$ ipython --no-banner

In [1]: import numpy as np

In [2]: np.set_printoptions(precision=1, suppress=True, linewidth=160, legacy="1.25")

In [3]: M = np.array([[-3, 2, -1], [-2, -3, 1], [-1, 3, -2]])

In [4]: rng = np.random.default_rng(70)

In [5]: z = rng.permutation(3)

In [6]: out = M[:, z] * rng.choice([-1, 1], 3)

In [7]: print(out)
[[ 2  1  3]
 [-3 -1  2]
 [ 3  2  1]]

In [8]: U, _, vt = np.linalg.svd(M.T @ out)

In [9]: print(np.round(np.linalg.lstsq(M, out)[0], 1) + 0)
[[ 0.  0. -1.]
 [ 1.  0.  0.]
 [ 0. -1.  0.]]

In [10]: print(np.round(U @ vt, 1) + 0)
[[ 0.  0. -1.]
 [ 1.  0.  0.]
 [ 0. -1.  0.]]

In [11]: print(z)
[1 2 0]

In [12]: K = np.maximum(np.array([[-1],
    ...:     [1],
    ...:     [3],
    ...:     [0],
    ...:     [-1],
    ...:     [-2],
    ...:     [3],
    ...:     [-2],
    ...:     [-3],
    ...:     [-2],
    ...:     [-3],
    ...:     [-1],
    ...:     [-1],
    ...:     [-3],
    ...:     [3],
    ...:     [-1],
    ...:     [3],
    ...:     [2],
    ...:     [-1],
    ...:     [-3],
    ...:     [-2]]) @ np.array([[-1, 2, 0, -2, 2]]) + np.array([-1, 1, -2, -2, -2]), 0)

In [13]: print(K)
[[0 0 0 0 0]
 [0 3 0 0 0]
 [0 7 0 0 4]
 [0 1 0 0 0]
 [0 0 0 0 0]
 [1 0 0 2 0]
 [0 7 0 0 4]
 [1 0 0 2 0]
 [2 0 0 4 0]
 [1 0 0 2 0]
 [2 0 0 4 0]
 [0 0 0 0 0]
 [0 0 0 0 0]
 [2 0 0 4 0]
 [0 7 0 0 4]
 [0 0 0 0 0]
 [0 7 0 0 4]
 [0 5 0 0 2]
 [0 0 0 0 0]
 [2 0 0 4 0]
 [1 0 0 2 0]]

In [14]: # rows 0 and 4 are equal

In [15]: rk = np.linalg.matrix_rank(K)

In [16]: print(rk)
3

In [17]: ns = np.linalg.svd(K)[2][rk:].T

In [18]: print(np.allclose(K @ ns, 0))
True

In [19]: print(ns @ ns.T)
[[ 0.8  0.   0.  -0.4  0. ]
 [ 0.   0.   0.   0.   0. ]
 [ 0.   0.   1.   0.   0. ]
 [-0.4  0.   0.   0.2  0. ]
 [ 0.   0.   0.   0.   0. ]]

In [20]: print([int(np.linalg.matrix_rank(K[:, :j + 1])) for j in range(5)])
[1, 2, 2, 2, 3]
